>>> import numpy as np
>>> np.set_printoptions(precision=2, suppress=True, linewidth=140)
>>> def tidy(a):
...     return np.round(a, 2) + 0
... 
>>> rng = np.random.default_rng(88788)
>>> ang = rng.uniform(0, 2 * np.pi, 33)
>>> O, _ = np.linalg.qr(np.array([[-1.8, -0.3],
...     [0.7, -1.3],
...     [1.0, 0.3],
...     [1.3, 0.0],
...     [0.7, -1.0],
...     [0.0, -0.5],
...     [-0.6, 0.5],
...     [0.9, -0.2],
...     [-2.4, -0.7],
...     [1.7, 0.2]]))
>>> data = 10 * np.c_[np.cos(ang), np.sin(ang)] @ O.T
>>> tidy(data)
array([[-0.33, -6.94,  0.85, -0.84, -5.44, -2.49,  2.88, -1.58, -1.93, -0.11],
       [ 2.43, -5.89, -0.89, -2.51, -4.84, -1.74,  2.9 , -2.44,  2.2 , -2.59],
       [-0.91,  6.82, -0.1 ,  1.65,  5.45,  2.28, -3.04,  2.05,  0.15,  1.24],
       [-4.51,  0.7 ,  2.61,  3.1 ,  0.92, -0.37, -1.06,  2.  , -6.24,  4.2 ],
       [ 3.97,  3.35, -2.66, -2.12,  2.31,  1.73, -0.75, -0.77,  6.33, -3.46],
       [-2.96,  5.28,  1.26,  2.77,  4.41,  1.46, -2.74,  2.5 , -3.08,  3.04],
       [-2.59,  5.73,  0.99,  2.59,  4.73,  1.67, -2.86,  2.46, -2.45,  2.72],
       [-0.2 , -6.95,  0.77, -0.93, -5.46, -2.48,  2.91, -1.64, -1.75, -0.23],
       [ 4.28, -2.31, -2.32, -3.19, -2.18, -0.23,  1.7 , -2.3 ,  5.57, -4.08],
       [ 2.87, -5.4 , -1.19, -2.73, -4.5 , -1.51,  2.77, -2.49,  2.92, -2.96],
       [-4.22, -2.52,  2.74,  2.41, -1.64, -1.47,  0.36,  1.08, -6.51,  3.74],
       [-2.99,  5.25,  1.28,  2.78,  4.38,  1.44, -2.73,  2.5 , -3.12,  3.06],
       [-1.97, -6.25,  1.76,  0.35, -4.76, -2.48,  2.31, -0.75, -4.12,  1.45],
       [-1.4 ,  6.62,  0.21,  1.94,  5.34,  2.15, -3.04,  2.2 , -0.58,  1.68],
       [ 3.65,  4.1 , -2.55, -1.79,  2.93,  1.95, -1.12, -0.46,  6.04, -3.13],
       [ 4.53,  0.42, -2.72, -2.93, -0.04,  0.77,  0.58, -1.72,  6.5 , -4.15],
       [-2.17, -6.09,  1.86,  0.51, -4.62, -2.45,  2.21, -0.63, -4.37,  1.65],
       [ 4.42,  1.53, -2.76, -2.7 ,  0.84,  1.15,  0.1 , -1.41,  6.58, -3.98],
       [-2.39,  5.93,  0.86,  2.49,  4.87,  1.76, -2.91,  2.43, -2.13,  2.55],
       [ 0.13,  6.95, -0.73,  0.98,  5.47,  2.47, -2.92,  1.66,  1.66,  0.29],
       [-1.39,  6.63,  0.2 ,  1.94,  5.34,  2.15, -3.04,  2.2 , -0.57,  1.67],
       [ 2.96,  5.26, -2.25, -1.16,  3.9 ,  2.26, -1.73,  0.1 ,  5.3 , -2.42],
       [-2.16, -6.1 ,  1.85,  0.5 , -4.63, -2.45,  2.22, -0.63, -4.35,  1.63],
       [-4.31,  2.19,  2.35,  3.19,  2.08,  0.18, -1.65,  2.28, -5.64,  4.1 ],
       [ 3.53, -4.4 , -1.67, -3.01, -3.76, -1.07,  2.46, -2.51,  4.06, -3.51],
       [-3.72,  4.  ,  1.83,  3.08,  3.46,  0.9 , -2.32,  2.49, -4.42,  3.66],
       [ 4.3 , -2.24, -2.33, -3.19, -2.12, -0.2 ,  1.67, -2.29,  5.61, -4.09],
       [-4.13,  2.91,  2.17,  3.18,  2.63,  0.46, -1.93,  2.39, -5.23,  3.97],
       [-4.47,  1.19,  2.54,  3.15,  1.31, -0.19, -1.26,  2.1 , -6.08,  4.19],
       [-1.81,  6.39,  0.47,  2.18,  5.18,  2.01, -3.01,  2.31, -1.21,  2.04],
       [ 2.9 ,  5.34, -2.22, -1.1 ,  3.97,  2.28, -1.77,  0.15,  5.23, -2.35],
       [-1.02, -6.77,  1.24, -0.36, -5.25, -2.53,  2.7 , -1.26, -2.88,  0.54],
       [-2.98, -5.22,  2.26,  1.18, -3.87, -2.25,  1.71, -0.09, -5.33,  2.44]])
>>> U, sigma, VT = np.linalg.svd(data)
>>> vecs = VT[:(sigma > 1e-8).sum()]
>>> x = data[4] + 4 * data[0] + rng.integers(2) * np.eye(10)[6]
>>> tidy(x)
array([  2.65, -24.39,   0.72,  -5.49, -19.45,  -8.24,  10.78,  -7.1 ,  -1.41,  -3.88])
>>> np.allclose(vecs.T @ vecs @ x, x)
True
>>> tidy(np.diag(vecs.T @ vecs))
array([0.21, 0.48, 0.08, 0.1 , 0.3 , 0.06, 0.09, 0.06, 0.43, 0.18])
>>> tidy(np.linalg.norm(x - vecs.T @ vecs @ x))
np.float64(0.0)
